% python3 -q
>>> import numpy as np
>>> import numpy.linalg as la
>>> np.set_printoptions(precision=3, suppress=True, linewidth=200)
>>> rd = lambda a: np.round(a, 3) + 0
>>> E = np.load("out9.npy")
>>> E
array([[6.1, 6. , 2. , 5. ],
       [3. , 8.1, 8. , 4. ],
       [7. , 9. , 2.1, 8. ],
       [6. , 6. , 2. , 5.1]])
>>> rd(np.abs(la.eigvals(E)).max())
np.float64(21.731)
>>> np.allclose(E @ E.T, E.T @ E)
False
>>> E.inv()
Traceback (most recent call last):
  File "<python-input-8>", line 1, in <module>
    E.inv()
    ^^^^^
AttributeError: 'numpy.ndarray' object has no attribute 'inv'
>>> rd(np.sort(np.abs(la.eigvals(E))))
array([ 0.1  ,  1.893,  2.324, 21.731])
>>> np.allclose(E, E.T)
False
>>> rd(la.det(E))
np.float64(-9.559)
>>> (E + E.T) / 2
array([[6.1, 4.5, 4.5, 5.5],
       [4.5, 8.1, 8.5, 5. ],
       [4.5, 8.5, 2.1, 5. ],
       [5.5, 5. , 5. , 5.1]])
>>> Y = la.invert(E)
Traceback (most recent call last):
  File "<python-input-13>", line 1, in <module>
    Y = la.invert(E)
        ^^^^^^^^^
AttributeError: module 'numpy.linalg' has no attribute 'invert'
>>> Y = la.inv(E)
>>> rd(la.cond(E))
np.float64(474.527)
>>> rd(la.inv(Y))
array([[6.1, 6. , 2. , 5. ],
       [3. , 8.1, 8. , 4. ],
       [7. , 9. , 2.1, 8. ],
       [6. , 6. , 2. , 5.1]])
>>> rd(la.slogdet(E)[0])
np.float64(-1.0)
>>> A = np.loadtxt("layer0.csv", delimiter=",")
>>> A
array([[ -2.,   2.,   1.],
       [ -2.,  -1.,   0.],
       [ -4.,  -1.,  -1.],
       [ -6.,   2.,  -4.],
       [ -6.,   5.,  -6.],
       [ -8.,   5.,  -9.],
       [ -9.,   8., -12.],
       [ -8.,   5., -11.],
       [ -5.,   4.,  -8.],
       [ -8.,   7., -10.],
       [ -8.,   9.,  -8.],
       [-11.,  10., -11.],
       [-14.,   9., -10.],
       [-15.,   9., -13.],
       [-14.,  11., -12.],
       [-16.,  10.,  -9.],
       [-19.,  11.,  -8.],
       [-16.,  13.,  -6.],
       [-19.,  13.,  -6.],
       [-22.,  13.,  -5.],
       [-24.,  12.,  -3.],
       [-21.,  15.,   0.],
       [-20.,  14.,   0.],
       [-21.,  11.,   1.],
       [-23.,  10.,   3.],
       [-20.,  13.,   4.],
       [-22.,  11.,   6.]])
>>> rng = np.random.default_rng(249)
>>> idx = rng.permutation(3)
>>> Y = A[:, idx] * rng.choice([-1, 1], 3)
>>> Y
array([[ -2.,   1.,   2.],
       [ -2.,   0.,  -1.],
       [ -4.,  -1.,  -1.],
       [ -6.,  -4.,   2.],
       [ -6.,  -6.,   5.],
       [ -8.,  -9.,   5.],
       [ -9., -12.,   8.],
       [ -8., -11.,   5.],
       [ -5.,  -8.,   4.],
       [ -8., -10.,   7.],
       [ -8.,  -8.,   9.],
       [-11., -11.,  10.],
       [-14., -10.,   9.],
       [-15., -13.,   9.],
       [-14., -12.,  11.],
       [-16.,  -9.,  10.],
       [-19.,  -8.,  11.],
       [-16.,  -6.,  13.],
       [-19.,  -6.,  13.],
       [-22.,  -5.,  13.],
       [-24.,  -3.,  12.],
       [-21.,   0.,  15.],
       [-20.,   0.,  14.],
       [-21.,   1.,  11.],
       [-23.,   3.,  10.],
       [-20.,   4.,  13.],
       [-22.,   6.,  11.]])
>>> U, _, vt = la.svd(A.T @ Y)
>>> idx
array([0, 2, 1])
